>>> import numpy as np
>>> np.set_printoptions(precision=2, suppress=True, linewidth=200)
>>> data = np.load("arr.npy")
>>> print(data)
[[ 2  3  4]
 [ 5  6  7]
 [ 8  9 10]
 [11 12 13]
 [14 15 16]]
>>> left, sv, vt = np.linalg.svd(data)
>>> print(sv.round(2) + 0)
[38.64  1.34  0.  ]
>>> print(np.argmax(sv[:-1] / (sv[1:] + 1e-6)) + 1)
2
>>> B = left[:, :2] @ np.diag(sv[:2]) @ vt[:2]
>>> print(B)
[[ 2.  3.  4.]
 [ 5.  6.  7.]
 [ 8.  9. 10.]
 [11. 12. 13.]
 [14. 15. 16.]]
>>> left, sv, vt = np.linalg.svd(data)
>>> V = vt[:(sv > 1e-8).sum()]
>>> rng = np.random.default_rng(91)
>>> vec = data[1] + 2 * data[0] + rng.integers(2) * np.eye(3)[0]
>>> print(vec)
[10. 12. 15.]
>>> print(np.allclose(V.T @ V @ vec, vec))
False
>>> print(np.diag(V.T @ V))
[0.83 0.33 0.83]
>>> print(round(float(np.linalg.norm(vec - V.T @ V @ vec)), 2))
0.41
>>> vec = np.array([6, 6, 5])
>>> print(np.einsum("ij,j->i", data, vec))
[ 50 101 152 203 254]
>>> print(data @ np.eye(3)[0])
[ 2.  5.  8. 11. 14.]
>>> print((data @ vec).argmax())
4
>>> print(data * vec)
[[12 18 20]
 [30 36 35]
 [48 54 50]
 [66 72 65]
 [84 90 80]]
>>> print(np.sign((data @ vec).round(6)))
[1 1 1 1 1]
>>> print(data @ np.ones(3))
[ 9. 18. 27. 36. 45.]
>>> print(np.linalg.norm(data @ vec) <= np.linalg.norm(data, 2) * np.linalg.norm(vec) + 1e-9)
True
>>> print(np.unique(data.round(6), axis=0).shape)
(5, 3)
>>> print(round(np.trace(np.linalg.pinv(data) @ data), 2))
2.0
>>> print(np.linalg.lstsq(data[:-1].T, data[-1])[2])
2
>>> B = data + rng.integers(-2, 3, (5, 2)) @ rng.integers(-2, 3, (2, 3))
>>> print(B)
[[-2 -1  5]
 [ 5  6  5]
 [16 17  8]
 [ 9 10 14]
 [14 15 14]]
>>> print(np.round(np.linalg.svd(B - data, compute_uv=False), 2) + 0)
[13.19  2.82  0.  ]
>>> print(B - data)
[[-4 -4  1]
 [ 0  0 -2]
 [ 8  8 -2]
 [-2 -2  1]
 [ 0  0 -2]]
>>> print(np.linalg.matrix_rank(B - data, tol=1e-8))
2
>>> W0 = np.maximum(np.array([[2, -1],
...     [2, -1],
...     [0, -2],
...     [-2, 0],
...     [-1, 2],
...     [1, 2],
...     [1, 0],
...     [-1, 1],
...     [2, -2],
...     [2, -1],
...     [0, 0],
...     [-2, -2],
...     [2, -1],
...     [0, -2],
...     [2, -2],
...     [-2, 2],
...     [-1, -2],
...     [-1, 0],
...     [-1, 1],
...     [-2, -1],
...     [2, 0],
...     [2, 1],
...     [2, 1],
...     [-1, 0],
...     [1, -2],
...     [0, 0],
...     [0, -1],
...     [1, -2],
...     [1, 0],
...     [-2, -1],
...     [1, 0]]) @ np.array([[3, 1, 2, 0], [5, 4, 3, 5]]) + np.array([3, 2, 3, 1]), 0)
>>> print(W0)
[[ 4  0  4  0]
 [ 4  0  4  0]
 [ 0  0  0  0]
 [ 0  0  0  1]
 [10  9  7 11]
 [16 11 11 11]
 [ 6  3  5  1]
 [ 5  5  4  6]
 [ 0  0  1  0]
 [ 4  0  4  0]
 [ 3  2  3  1]
 [ 0  0  0  0]
 [ 4  0  4  0]
 [ 0  0  0  0]
 [ 0  0  1  0]
 [ 7  8  5 11]
 [ 0  0  0  0]
 [ 0  1  1  1]
 [ 5  5  4  6]
 [ 0  0  0  0]
 [ 9  4  7  1]
 [14  8 10  6]
 [14  8 10  6]
 [ 0  1  1  1]
 [ 0  0  0  0]
 [ 3  2  3  1]
 [ 0  0  0  0]
 [ 0  0  0  0]
 [ 6  3  5  1]
 [ 0  0  0  0]
 [ 6  3  5  1]]
>>> d = np.linalg.norm(W0[:, None] - W0[None], axis=-1)
>>> print((d + 1e9 * np.eye(31)).round(6).argmin(axis=1))
[ 1  0 11  2 15 21 28 18 14  0 25  2  0  2  8  4  2 23  7  2  6 22 21 17  2 10  2  2  6  2  6]
>>> print(np.flatnonzero(d[11] < d.mean() / 2))
[ 2  3  8 11 13 14 16 17 19 23 24 26 27 29]
>>> print(np.linalg.matrix_rank(d ** 2))
6
>>> print(np.linalg.norm(W0, axis=1))
[ 5.66  5.66  0.    1.   18.73 24.88  8.43 10.1   1.    5.66  4.8   0.    5.66  0.    1.   16.09  0.    1.73 10.1   0.   12.12 19.9  19.9   1.73  0.    4.8   0.    0.    8.43  0.    8.43]
>>> print(d.shape)
(31, 31)
